>>> import numpy as np
>>> np.set_printoptions(suppress=True, linewidth=120)
>>> def tidy(a):
...     return np.round(a, 2) + 0
... 
>>> M = np.array([[-1, -1, -2, -1, 1, 2, -1],
...     [1, -2, 0, -2, -1, 0, 1],
...     [-1, -1, -2, 2, -1, 2, 0],
...     [-1, 1, -1, -2, 0, 0, 2],
...     [-1, -1, 2, 1, -1, 0, -2],
...     [2, -2, 2, 2, 1, 1, -1],
...     [-1, -2, 2, 0, -1, 0, 1],
...     [2, 2, -2, -1, -2, 1, -1]])
>>> x = np.array([0, -1, 2, -2, 2, 1, 0])
>>> target = M @ x
>>> c, lr = np.zeros(7), 1 / np.linalg.norm(M, 2) ** 2
>>> for i in range(4):
...     c -= lr * M.T @ (M @ c - target)
...     if i % 1 == 0: print(i, round(np.linalg.norm(M @ c - target), 2))
... 
0 7.25
1 5.41
2 4.31
3 3.54
>>> print(tidy(c))
[ 0.03 -1.34  1.23 -1.11  1.23 -0.19  0.26]
>>> tidy(np.linalg.cond(M))
np.float64(6.33)
>>> x = np.array([1, 0, 6, 1, 9, 6, 7])
>>> target = M @ x
>>> print(tidy(np.linalg.solve(M.T @ M, M.T @ target)))
[1. 0. 6. 1. 9. 6. 7.]
>>> rng = np.random.default_rng(1)
>>> target = target + 0.3 * rng.normal(size=8)
>>> print(tidy(target))
[  0.1   -2.75  -7.9    4.61 -10.73  24.13   8.84 -29.83]
>>> c, *_ = np.linalg.lstsq(M, target)
>>> c.round()
array([ 1., -0.,  6.,  1.,  9.,  6.,  7.])
>>> tidy(np.linalg.norm(target - M @ c))
np.float64(0.07)
>>> U, s, Vt = np.linalg.svd(M, full_matrices=False)
>>> print(tidy(s))
[6.35 4.84 4.23 3.62 3.03 2.45 1.  ]
>>> print(np.abs(U[:, 0]).round(6).argmax())
5
>>> tidy(np.sqrt((s ** 2).sum())), tidy(np.linalg.norm(M))
(np.float64(10.54), np.float64(10.54))
>>> np.allclose(U * s @ Vt, M)
True
>>> tidy(s / s[0])
array([1.  , 0.76, 0.67, 0.57, 0.48, 0.39, 0.16])
>>> tidy(U.T @ M @ Vt.T)
array([[6.35, 0.  , 0.  , 0.  , 0.  , 0.  , 0.  ],
       [0.  , 4.84, 0.  , 0.  , 0.  , 0.  , 0.  ],
       [0.  , 0.  , 4.23, 0.  , 0.  , 0.  , 0.  ],
       [0.  , 0.  , 0.  , 3.62, 0.  , 0.  , 0.  ],
       [0.  , 0.  , 0.  , 0.  , 3.03, 0.  , 0.  ],
       [0.  , 0.  , 0.  , 0.  , 0.  , 2.45, 0.  ],
       [0.  , 0.  , 0.  , 0.  , 0.  , 0.  , 1.  ]])
>>> print(tidy(U.T @ U))
[[1. 0. 0. 0. 0. 0. 0.]
 [0. 1. 0. 0. 0. 0. 0.]
 [0. 0. 1. 0. 0. 0. 0.]
 [0. 0. 0. 1. 0. 0. 0.]
 [0. 0. 0. 0. 1. 0. 0.]
 [0. 0. 0. 0. 0. 1. 0.]
 [0. 0. 0. 0. 0. 0. 1.]]
>>> tidy(np.cumsum(s ** 2) / np.sum(s ** 2))
array([0.36, 0.57, 0.74, 0.85, 0.94, 0.99, 1.  ])
>>> tidy(Vt @ Vt.T)
array([[1., 0., 0., 0., 0., 0., 0.],
       [0., 1., 0., 0., 0., 0., 0.],
       [0., 0., 1., 0., 0., 0., 0.],
       [0., 0., 0., 1., 0., 0., 0.],
       [0., 0., 0., 0., 1., 0., 0.],
       [0., 0., 0., 0., 0., 1., 0.],
       [0., 0., 0., 0., 0., 0., 1.]])
>>> B = M + rng.integers(-2, 3, (8, 6)) @ rng.integers(-2, 3, (6, 7))
>>> B
array([[  5,  -2,   5,   3,  -9,  -3,   0],
       [  1,  -8,   2,   4,  -2,   8,  -1],
       [ -3,   5,   2,  -3,  -7, -14,   4],
       [ -5,  -4,  -1,  -1,   0,   1,   1],
       [  3,  -1,   1,  -1,  -3,  -4,  -2],
       [  5,  -4,  -7,   0,  13,  11,  -6],
       [ -6,  -5,   3,   1,  -4,  -3,   2],
       [  1,   5, -10,  -3,  -1,   2,   2]])
>>> print(np.abs(B - M).sum(axis=1))
[34 25 43 12 13 43 17 19]
>>> arr = np.loadtxt("dump.csv", delimiter=",")
>>> tidy(arr)
array([[ 0.03,  0.08, -0.08,  0.01, -0.1 , -0.05],
       [ 0.08,  0.25, -0.25,  0.03, -0.31, -0.14],
       [-0.08, -0.25,  0.25, -0.03,  0.31,  0.14],
       [ 0.01,  0.03, -0.03,  0.  , -0.03, -0.02],
       [-0.1 , -0.31,  0.31, -0.03,  0.38,  0.17],
       [-0.05, -0.14,  0.14, -0.02,  0.17,  0.08]])
>>> B = np.array([[4, 2], [4, 3], [4, 2], [1, 0], [0, 0], [2, 2]])
>>> print(tidy(np.einsum("ik,kj->ij", arr, B)))
[[ 0.03  0.05]
 [ 0.08  0.14]
 [-0.08 -0.14]
 [ 0.01  0.02]
 [-0.1  -0.17]
 [-0.05 -0.08]]
>>> tidy(np.einsum("ik,kj->ji", arr, B))
array([[ 0.03,  0.08, -0.08,  0.01, -0.1 , -0.05],
       [ 0.05,  0.14, -0.14,  0.02, -0.17, -0.08]])
>>> print(tidy(np.einsum("ij,ij->i", arr, arr)))
[0.03 0.25 0.25 0.   0.38 0.08]
>>> tidy(np.einsum("ij->j", arr))
array([-0.11, -0.34,  0.34, -0.04,  0.42,  0.19])
>>> print(np.linalg.matrix_rank(arr @ B))
1
>>> B = np.array([[3, -5, 1, -4, 0, -5],
...     [-2, 5, 5, 4, 5, -4],
...     [-1, -5, 1, -4, -1, -3],
...     [3, -2, -5, 2, 4, -4],
...     [-1, 2, 4, -1, 0, -3],
...     [0, -5, 5, 3, -3, -4]])
>>> F = B - B.T
>>> print(F)
[[  0  -3   2  -7   1  -5]
 [  3   0  10   6   3   1]
 [ -2 -10   0   1  -5  -8]
 [  7  -6  -1   0   5  -7]
 [ -1  -3   5  -5   0   0]
 [  5  -1   8   7   0   0]]
>>> proj = M @ np.linalg.solve(M.T @ M, M.T)
>>> print(tidy(np.trace(proj)))
7.0
>>> print(np.linalg.matrix_rank(np.eye(8) - proj))
1
>>> tidy(np.diag(proj))
array([0.96, 0.93, 0.97, 0.73, 0.8 , 0.96, 0.68, 0.98])
>>> np.allclose(proj @ proj, proj)
True
>>> r0 = np.array([2, 1, 0, 2, -2, 1])
>>> B = F + np.outer(r0, np.eye(6)[1])
>>> B
array([[  0.,  -1.,   2.,  -7.,   1.,  -5.],
       [  3.,   1.,  10.,   6.,   3.,   1.],
       [ -2., -10.,   0.,   1.,  -5.,  -8.],
       [  7.,  -4.,  -1.,   0.,   5.,  -7.],
       [ -1.,  -5.,   5.,  -5.,   0.,   0.],
       [  5.,   0.,   8.,   7.,   0.,   0.]])
>>> np.linalg.matrix_rank(np.linalg.inv(B) - np.linalg.inv(F), tol=1e-8)
np.int64(1)
>>> r0, g = B[0], B[4]
>>> r0 @ r0
np.float64(80.0)
>>> pr = (r0 @ g) / (r0 @ r0) * r0
>>> print(tidy(np.linalg.norm(r0 + g) ** 2 + np.linalg.norm(r0 - g) ** 2))
312.0
>>> np.linalg.matrix_rank(np.outer(r0, g))
np.int64(1)
>>> m1 = np.load("case3.npy")
>>> print(m1)
[[ 1  0  0]
 [-2  1  0]
 [-3  3  1]]
>>> # triangular, det is the product of the diagonal
>>> tidy(np.linalg.matrix_power(arr, 4))
array([[ 0.03,  0.08, -0.08,  0.01, -0.1 , -0.05],
       [ 0.08,  0.25, -0.25,  0.03, -0.31, -0.14],
       [-0.08, -0.25,  0.25, -0.03,  0.31,  0.14],
       [ 0.01,  0.03, -0.03,  0.  , -0.03, -0.02],
       [-0.1 , -0.31,  0.31, -0.03,  0.38,  0.17],
       [-0.05, -0.14,  0.14, -0.02,  0.17,  0.08]])
>>> tidy(arr @ arr)
array([[ 0.03,  0.08, -0.08,  0.01, -0.1 , -0.05],
       [ 0.08,  0.25, -0.25,  0.03, -0.31, -0.14],
       [-0.08, -0.25,  0.25, -0.03,  0.31,  0.14],
       [ 0.01,  0.03, -0.03,  0.  , -0.03, -0.02],
       [-0.1 , -0.31,  0.31, -0.03,  0.38,  0.17],
       [-0.05, -0.14,  0.14, -0.02,  0.17,  0.08]])
>>> tidy(np.sort(np.abs(np.linalg.eigvals(arr))))
array([0., 0., 0., 0., 0., 1.])
>>> np.allclose(arr @ arr.T, arr.T @ arr)
True
>>> print(np.prod(np.diag(m1)), tidy(np.linalg.det(m1)))
1 1.0
>>> B = np.array([[-1, 1, 1], [-2, -1, -1]])
>>> W2 = np.kron(B, m1)
>>> np.linalg.matrix_rank(W2)
np.int64(6)
>>> x = np.array([-5, 5, 2])
>>> target = m1 @ x
>>> target
array([-5, 15, 32])
>>> tidy(np.linalg.solve(m1.T, m1[2]))
array([0., 0., 1.])
>>> print(tidy(np.linalg.solve(m1, -3 * target)))
[ 15. -15.  -6.]
>>> tidy(np.linalg.solve(m1, m1[:, 0]))
array([1., 0., 0.])
>>> tidy(np.linalg.solve(m1, target + m1[:, 2]))
array([-5.,  5.,  3.])
>>> print(tidy(np.linalg.solve(m1, target)))
[-5.  5.  2.]
>>> B = np.linalg.inv(m1)
>>> tidy(m1 @ B)
array([[1., 0., 0.],
       [0., 1., 0.],
       [0., 0., 1.]])
>>> tidy(np.linalg.inv(B))
array([[ 1.,  0.,  0.],
       [-2.,  1.,  0.],
       [-3.,  3.,  1.]])
>>> tidy(np.linalg.slogdet(m1)[0])
np.float64(1.0)
>>> tidy(B)
array([[ 1.,  0.,  0.],
       [ 2.,  1.,  0.],
       [-3., -3.,  1.]])
>>> (np.abs(B) > 1e-9).astype(int)
array([[1, 0, 0],
       [1, 1, 0],
       [1, 1, 1]])
>>> E = np.load("run0.npy")
>>> print(E)
[[ 1.9 -0.9  1.6]
 [ 0.2  0.4 -0.9]
 [-0.2 -1.2  0.6]
 [ 0.8  0.4 -0.7]]
>>> proj = E @ np.linalg.solve(E.T @ E, E.T)
>>> print(tidy(proj @ E[:, 2]))
[ 1.6 -0.9  0.6 -0.7]
>>> np.allclose(proj @ proj, proj)
True
>>> print(tidy(np.diag(proj)))
[0.97 0.44 0.99 0.6 ]
>>> print(tidy((np.eye(4) - proj) @ E))
[[0. 0. 0.]
 [0. 0. 0.]
 [0. 0. 0.]
 [0. 0. 0.]]
>>> tidy(np.linalg.eigvalsh(proj))
array([0., 1., 1., 1.])
>>> evals, V = np.linalg.eigh(arr)
>>> tidy(evals.sum()), np.trace(arr)
(np.float64(1.0), np.float64(1.0))
>>> tidy(evals)
array([0., 0., 0., 0., 0., 1.])
>>> B = np.c_[E[:, :2] @ np.array([[2, 2], [-2, -2]]), np.array([3, 3, 1, 0])]
>>> B
array([[ 5.6,  5.6,  3. ],
       [-0.4, -0.4,  3. ],
       [ 2. ,  2. ,  1. ],
       [ 0.8,  0.8,  0. ]])
>>> print(np.linalg.matrix_rank(B))
2
>>> tidy(np.linalg.norm(np.linalg.qr(E)[0].T @ B, axis=0) ** 2 / ((B ** 2).sum(axis=0) + 1e-12))
array([1.  , 1.  , 0.62])
>>> B = np.array([[0, 2, 2, 1, 1],
...     [0, 1, 3, 3, 1],
...     [2, 0, 3, 2, 2],
...     [1, 2, 2, 3, 2],
...     [2, 2, 1, 1, 1]])
>>> J = np.triu(B, 1)
>>> J
array([[0, 2, 2, 1, 1],
       [0, 0, 3, 3, 1],
       [0, 0, 0, 2, 2],
       [0, 0, 0, 0, 2],
       [0, 0, 0, 0, 0]])
>>> # triangular: eigenvalues sit on the diagonal
>>> U, s, Vt = np.linalg.svd(J)
>>> V = Vt[:(s > 1e-8).sum()]
>>> x = J[3] + 5 * J[4] + rng.integers(2) * np.eye(5)[0]
>>> x
array([1., 0., 0., 0., 2.])
>>> tidy(np.diag(V.T @ V))
array([0., 1., 1., 1., 1.])
>>> np.linalg.matrix_rank(np.vstack([J, x]))
np.int64(5)
>>> print(tidy(np.linalg.norm(x - V.T @ V @ x)))
1.0
>>> print(tidy(V.T @ V))
[[0. 0. 0. 0. 0.]
 [0. 1. 0. 0. 0.]
 [0. 0. 1. 0. 0.]
 [0. 0. 0. 1. 0.]
 [0. 0. 0. 0. 1.]]
>>> np.allclose(V.T @ V @ x, x)
False
>>> np.linalg.cond(J) > 100
np.True_
>>> np.allclose(J[:-1].T @ np.linalg.lstsq(J[:-1].T, J[-1])[0], J[-1])
True
>>> np.abs(np.diag(np.linalg.qr(J)[1])) > 1e-9
array([False, False, False, False, False])
>>> mat = np.array([[-2, -1, 0], [0, -2, -1], [-1, 0, -2]])
>>> proj = np.triu(np.array([[2, 3, 0], [-1, 0, 3], [-3, -1, 2]]), 1) + np.eye(3)
>>> B = proj @ mat @ np.linalg.inv(proj)
>>> B
array([[ -2.,  -1.,   0.],
       [ -3.,   7., -28.],
       [ -1.,   3., -11.]])
>>> tidy(np.linalg.det(B))
np.float64(-9.0)
>>> U, s, Vt = np.linalg.svd(J, full_matrices=False)
>>> tidy(U.T @ U)
array([[1., 0., 0., 0., 0.],
       [0., 1., 0., 0., 0.],
       [0., 0., 1., 0., 0.],
       [0., 0., 0., 1., 0.],
       [0., 0., 0., 0., 1.]])
>>> tidy(np.abs(Vt[0]))
array([0.  , 0.18, 0.6 , 0.65, 0.43])
>>> (s > 1e-8).sum()
np.int64(4)
>>> tidy(np.sqrt((s ** 2).sum())), tidy(np.linalg.norm(J))
(np.float64(6.4), np.float64(6.4))
>>> U.shape, s.shape, Vt.shape
((5, 5), (5,), (5, 5))
>>> tidy(np.fft.fft(mat[0]))
array([-3. +0.j  , -1.5+0.87j, -1.5-0.87j])
>>> mat @ (-1.0) ** np.arange(3)
array([-1.,  1., -3.])
>>> W0 = np.loadtxt("sample2.csv", delimiter=",")
>>> W0
array([[ -2.,  -2.,   1.,   1.,   2.,  -4.,   3.],
       [ -1.,  -5.,  -3.,   0.,  -3.,   1.,   2.],
       [ -3.,  -9.,  -7.,  -3.,  -7.,   2.,  -1.],
       [ -8., -10.,  -6.,  -4.,  -5.,   2.,  -1.],
       [ -6., -12.,  -9.,  -7.,  -5.,  -2.,  -2.],
       [ -5., -12.,  -6., -11.,  -9.,  -7.,   3.],
       [ -5.,  -9.,  -1., -12.,  -4.,  -2.,   8.],
       [ -4.,  -4.,   2., -16.,  -9.,  -1.,  13.],
       [  1.,  -4.,  -1., -15.,  -7.,   3.,   9.],
       [  0.,  -8.,  -3., -17.,  -3.,   0.,   7.],
       [  3.,  -7.,   1., -12.,  -2.,   4.,   3.],
       [  1.,  -3.,   5., -10.,   0.,   1.,   2.],
       [  0.,  -1.,   7., -15.,   2.,  -4.,   2.],
       [  1.,   3.,   9., -14.,   3.,  -4.,  -2.],
       [  4.,   7.,   6., -11.,   1.,  -6.,  -4.],
       [  3.,   6.,   5., -12.,  -4.,  -6.,  -7.],
       [ -1.,   3.,   8., -17.,  -3.,  -7.,  -4.],
       [ -3.,   2.,   3., -16.,  -5.,  -7.,   1.],
       [ -3.,   6.,   3., -15.,  -1.,  -3.,   2.],
       [ -7.,   9.,   3., -18.,  -5.,   0.,   0.],
       [ -6.,   7.,   0., -18.,  -9.,   4.,  -3.],
       [ -6.,  10.,  -5., -21.,  -9.,  -1.,  -4.],
       [ -2.,  10.,  -9., -18., -11.,  -3.,   0.],
       [ -5.,  12.,  -7., -23., -16.,  -4.,  -2.],
       [ -2.,   9., -10., -22., -19.,  -3.,   2.],
       [  2.,  13., -15., -18., -14.,  -7.,   2.],
       [  3.,   9., -18., -20., -16.,  -9.,   2.],
       [  8.,   8., -19., -20., -14.,  -5.,   7.]])
>>> Ac = W0 - W0.mean(axis=0)
>>> U, s, Vt = np.linalg.svd(Ac, full_matrices=False)
>>> tidy(s)
array([56.4 , 41.49, 25.41, 22.4 , 16.33, 13.4 ,  9.57])
>>> tidy((s ** 2).sum() ** 2 / (s ** 4).sum())
np.float64(3.13)
>>> (np.sign(U[:, 0]) == np.sign(U[0, 0])).astype(int)
array([1, 1, 1, 1, 1, 1, 1, 1, 1, 1, 1, 1, 1, 1, 1, 1, 1, 1, 1, 0, 0, 0, 0, 0, 0, 0, 0, 0])
>>> tidy(np.abs(Vt[-1]))
array([0.29, 0.07, 0.46, 0.29, 0.78, 0.01, 0.04])
>>> np.abs(Vt[0]).argmax()
np.int64(1)
